% ipython --no-banner

In [1]: import numpy as np

In [2]: from numpy import linalg as LA

In [3]: np.set_printoptions(suppress=True, linewidth=120)

In [4]: rd = lambda a: np.round(a, 1) + 0

In [5]: E = np.loadtxt("sample7.csv", delimiter=",")

In [6]: E
Out[6]: 
array([[ 0.7,  0.5, -1.7],
       [ 0.8,  0.5, -1.6],
       [ 0. , -0.7, -0.1],
       [-1.2,  0. ,  1.3]])

In [7]: Q, V = LA.qr(E[:, :2])[0], LA.qr(E[:, 2:])[0]

In [8]: sigma = LA.svd(Q.T @ V, compute_uv=False)

In [9]: rd(sigma)
Out[9]: array([1.])

In [10]: print((sigma > 0.9).sum())
1

In [11]: rd(np.degrees(np.arccos(sigma.clip(0, 1))))
Out[11]: array([17.1])

In [12]: print(rd(LA.norm(Q @ Q.T - V @ V.T, 2)))
1.0

In [13]: mat = np.loadtxt("data.csv", delimiter=",")

In [14]: rd(mat)
Out[14]: 
array([[0.1, 0. , 0.2, 0.2],
       [0. , 0. , 0.1, 0.1],
       [0.2, 0.1, 0.3, 0.4],
       [0.2, 0.1, 0.4, 0.6]])

In [15]: rank = LA.matrix_rank(mat)

In [16]: rank
Out[16]: np.int64(1)

In [17]: ns = LA.svd(mat)[2][rank:].T

In [18]: rd(ns @ ns.T)
Out[18]: 
array([[ 0.9,  0. , -0.2, -0.3],
       [ 0. ,  1. , -0.1, -0.1],
       [-0.2, -0.1,  0.7, -0.4],
       [-0.3, -0.1, -0.4,  0.4]])

In [19]: np.allclose(mat @ ns, 0)
Out[19]: True

In [20]: rd(mat @ ns)
Out[20]: 
array([[0., 0., 0.],
       [0., 0., 0.],
       [0., 0., 0.],
       [0., 0., 0.]])

In [21]: LA.matrix_rank(mat.T @ mat), LA.matrix_rank(mat @ mat.T)
Out[21]: (np.int64(1), np.int64(1))

In [22]: W0 = np.loadtxt("x.csv", delimiter=",")

In [23]: print(W0)
[[-1.7  0.  -5. ]
 [-1.   2.3  2. ]
 [-2.   0.  -4.7]]

In [24]: Y = np.array([[8, 3, 6], [2, 6, 5], [8, 3, 0]])

In [25]: LA.matrix_rank(W0 @ Y)
Out[25]: np.int64(3)

In [26]: rd(np.einsum("ik,kj->ij", W0, Y))
Out[26]: 
array([[-53.6, -20.1, -10.2],
       [ 12.6,  16.8,   5.5],
       [-53.6, -20.1, -12. ]])

In [27]: np.einsum("ij->j", W0)
Out[27]: array([-4.7,  2.3, -7.7])

In [28]: rd(np.einsum("ik,kj->ji", W0, Y))
Out[28]: 
array([[-53.6,  12.6, -53.6],
       [-20.1,  16.8, -20.1],
       [-10.2,   5.5, -12. ]])

In [29]: rd(W0 @ Y)
Out[29]: 
array([[-53.6, -20.1, -10.2],
       [ 12.6,  16.8,   5.5],
       [-53.6, -20.1, -12. ]])

In [30]: LA.matrix_rank(np.vstack([W0, Y.T]))
Out[30]: np.int64(3)

In [31]: rng = np.random.default_rng(6118)

In [32]: z = rng.permutation(3)

In [33]: z
Out[33]: array([2, 1, 0])

In [34]: Y = W0[z][:, z]

In [35]: np.diag(Y)
Out[35]: array([-4.7,  2.3, -1.7])

In [36]: Y
Out[36]: 
array([[-4.7,  0. , -2. ],
       [ 2. ,  2.3, -1. ],
       [-5. ,  0. , -1.7]])

In [37]: m1 = np.array([[-1.9, -0.7, 0.2], [-0.7, 0.5, -0.6]])

In [38]: m1[1] = m1[0] + 0.3 * rng.normal(size=3)

In [39]: rd(m1)
Out[39]: 
array([[-1.9, -0.7,  0.2],
       [-2.2, -0.5, -0.2]])

In [40]: Y = np.array([[2, 0], [1, 0], [2, 3]])

In [41]: rd(m1 @ Y)
Out[41]: 
array([[-4.1,  0.6],
       [-5.4, -0.7]])

In [42]: rd(np.einsum("ij->j", m1))
Out[42]: array([-4.1, -1.2,  0. ])

In [43]: rd(np.einsum("ij,ij->i", m1, m1))
Out[43]: array([4.1, 5.3])

In [44]: print(rd(np.einsum("ik,kj->ij", m1, Y)))
[[-4.1  0.6]
 [-5.4 -0.7]]

In [45]: rd(np.einsum("ik,kj->ji", m1, Y))
Out[45]: 
array([[-4.1, -5.4],
       [ 0.6, -0.7]])

In [46]: r0 = np.array([-2, -1, 0])

In [47]: print(rd(np.array([np.convolve(row, r0, "same") for row in m1])))
[[ 3.3  0.3 -0.2]
 [ 3.2  0.9  0.2]]

In [48]: rd(np.correlate(m1[0], m1[1], "full"))
Out[48]: array([ 0.4,  1. ,  4.5,  1.5, -0.4])

In [49]: Y = m1 + rng.integers(-2, 3, (2, 1)) @ rng.integers(-2, 3, (1, 3))

In [50]: rd(Y)
Out[50]: 
array([[-3.9,  1.3, -1.8],
       [ 1.8, -4.5,  3.8]])

In [51]: print(np.abs(Y - m1).sum(axis=1))
[ 6. 12.]

In [52]: gram = Y.T @ Y

In [53]: (Y @ Y.T).shape
Out[53]: (2, 2)

In [54]: rd(np.diag(gram))
Out[54]: array([18.3, 21.7, 17.6])

In [55]: rd(LA.eigvalsh(gram)[::-1])
Out[55]: array([50.1,  7.5,  0. ])

In [56]: rd(LA.svd(Y, compute_uv=False) ** 2)
Out[56]: array([50.1,  7.5])

In [57]: rd(np.abs(m1).max())
Out[57]: np.float64(2.2)

In [58]: np.unravel_index(np.abs(m1).argmax(), m1.shape)
Out[58]: (np.int64(1), np.int64(0))

In [59]: rd(np.diff(m1, axis=0))
Out[59]: array([[-0.3,  0.2, -0.4]])

In [60]: rd(m1.sum(axis=1))
Out[60]: array([-2.4, -2.9])

In [61]: LA.matrix_rank(m1)
Out[61]: np.int64(2)

In [62]: np.count_nonzero(m1)
Out[62]: np.int64(6)

In [63]: m1.shape
Out[63]: (2, 3)

In [64]: rd(m1 - m1[0])
Out[64]: 
array([[ 0. ,  0. ,  0. ],
       [-0.3,  0.2, -0.4]])

In [65]: K = np.array([[2, 2], [-1, 2], [2, 2]])

In [66]: K[2] = K[1]

In [67]: K
Out[67]: 
array([[ 2,  2],
       [-1,  2],
       [-1,  2]])

In [68]: vec = np.array([-4, 2])

In [69]: y = K @ vec

In [70]: coef, lr = np.zeros(2), 1 / LA.norm(K, 2) ** 2

In [71]: for i in range(50):
    ...:     coef -= lr * K.T @ (K @ coef - y)
    ...:     if i % 10 == 0: print(i, round(LA.norm(K @ coef - y), 1))
    ...: 
0 4.9
10 0.0
20 0.0
30 0.0
40 0.0

In [72]: rd(coef)
Out[72]: array([-4.,  2.])

In [73]: rd(LA.cond(K))
Out[73]: np.float64(1.4)

In [74]: P = K @ LA.solve(K.T @ K, K.T)

In [75]: P
Out[75]: 
array([[1. , 0. , 0. ],
       [0. , 0.5, 0.5],
       [0. , 0.5, 0.5]])

In [76]: np.diag(P)
Out[76]: array([1. , 0.5, 0.5])

In [77]: rd(LA.eigvalsh(P))
Out[77]: array([0., 1., 1.])

In [78]: print(LA.matrix_rank(np.eye(3) - P))
1

In [79]: (np.eye(3) - P) @ K
Out[79]: 
array([[0., 0.],
       [0., 0.],
       [0., 0.]])

In [80]: P @ K[:, 1]
Out[80]: array([2., 2., 2.])

In [81]: np.trace(P)
Out[81]: np.float64(2.0)

In [82]: K[:, 1] @ K[:, 0]
Out[82]: np.int64(0)

In [83]: rd(LA.norm(K, axis=0))
Out[83]: array([2.4, 3.5])

In [84]: print(rd(LA.pinv(K)))
[[ 0.3 -0.2 -0.2]
 [ 0.2  0.2  0.2]]

In [85]: Y = K / np.sqrt((K ** 2).mean(axis=1, keepdims=True))

In [86]: print(LA.matrix_rank(K - K.mean(axis=1, keepdims=True)))
1

In [87]: print(rd(LA.norm(Y, axis=1)))
[1.4 1.4 1.4]

In [88]: P = E @ LA.solve(E.T @ E, E.T)

In [89]: print(rd(P))
[[ 0.6  0.5  0.1  0.1]
 [ 0.5  0.4 -0.1 -0.1]
 [ 0.1 -0.1  1.   0. ]
 [ 0.1 -0.1  0.   1. ]]

In [90]: rd(np.diag(P))
Out[90]: array([0.6, 0.4, 1. , 1. ])

In [91]: rd(np.trace(P))
Out[91]: np.float64(3.0)
